% python3 -q
>>> import numpy as np
>>> from numpy import linalg as LA
>>> np.set_printoptions(precision=3, suppress=True, linewidth=160)
>>> rd = lambda a: np.round(a, 3) + 0
>>> data = np.loadtxt("m.csv", delimiter=",")
>>> data
array([[ 18.506,   0.998,  12.335,  -1.675,  -9.829,   3.543,  12.318,   0.727],
       [ -4.227,   0.824,  17.183,  22.526,  12.981,  -5.361,  13.047,  10.117],
       [ -1.268,   1.779,  -9.617,   4.169,  -6.747, -10.493,  -0.271,  -4.131],
       [  4.764, -11.586,   4.475,  -0.801,  19.35 ,  -3.421,  11.852,   4.373],
       [-11.101,   4.297,  14.611,  30.352,  11.568, -10.882,  11.501,  10.932],
       [-11.534,  -3.786,   0.771, -12.399,  17.576,  14.716, -12.1  ,   3.805],
       [ 11.789,   0.886,  -6.743,  -8.179, -17.219,  -1.662,   0.116,  -7.779],
       [-11.359,   1.522,  30.35 ,  20.053,  25.572,   9.594,   8.514,  18.26 ],
       [ 15.048,  -4.918, -19.782, -23.713, -17.59 ,  -1.503,  -4.739, -13.471],
       [ 10.119,   3.735,   0.244, -10.071, -16.406,   7.063,  -2.66 ,  -4.581],
       [ 23.861,  -8.471, -16.655, -22.454, -16.74 ,  -5.068,   4.356, -13.757],
       [ 12.755,  -9.073,  10.437,   0.541,  12.922,  -2.159,  16.329,   4.348],
       [-11.337,   0.24 ,  -2.751,  19.   ,   8.619, -14.612,   4.187,   3.496],
       [-16.172,  -1.046,  -9.271,   8.339,  10.709,  -8.111,  -6.282,   1.322],
       [  5.501,   2.669,  11.258,  -8.901,  -4.064,  15.845,  -2.046,   1.682],
       [  2.25 ,   4.08 ,  -8.126,   1.877, -14.648,  -6.646,  -1.662,  -5.374],
       [  7.459,  -3.417,   8.069,  -9.621,   4.387,  10.518,   2.381,   1.169],
       [  2.382,  -3.834,  14.411,  22.302,  14.487, -13.134,  20.674,   8.843],
       [  1.715,  -1.936,  14.634,  11.008,  10.748,  -1.328,  11.626,   8.178],
       [-27.546,  14.795,  22.954,  32.318,  11.184,   4.871,  -4.779,  15.743],
       [ 20.866, -10.76 ,  11.686,   6.013,  10.261,  -9.883,  27.325,   3.942],
       [-20.152,   6.571,   2.657,  10.86 ,   6.798,   3.372, -10.706,   6.101],
       [  1.086,  13.04 ,  11.278,  19.744, -17.097,  -4.748,   4.433,   1.946],
       [ 13.467,  -5.345,  -2.813, -35.536,  -4.925,  22.584,  -9.558,  -5.971]])
>>> x = np.array([1, 2, 0, 0, 2, 0, 1, 3])
>>> h = np.maximum(data @ x, 0)
>>> rd(np.tanh(data @ x))
array([ 1.   ,  1.   , -1.   ,  1.   ,  1.   ,  1.   , -1.   ,  1.   , -1.   , -1.   , -1.   ,  1.   ,  1.   ,  0.685,  1.   , -1.   ,  1.   ,  1.   ,  1.   ,
        1.   ,  1.   ,  1.   ,  0.997, -1.   ])
>>> np.flatnonzero(h > 1e-9)
array([ 0,  1,  3,  4,  5,  7, 11, 12, 13, 14, 16, 17, 18, 19, 20, 21, 22])
>>> rd(data.T @ h)
array([-1985.914,  -446.193, 10495.089, 10512.438,  9222.755, -1321.546,  7248.866,  6368.441])
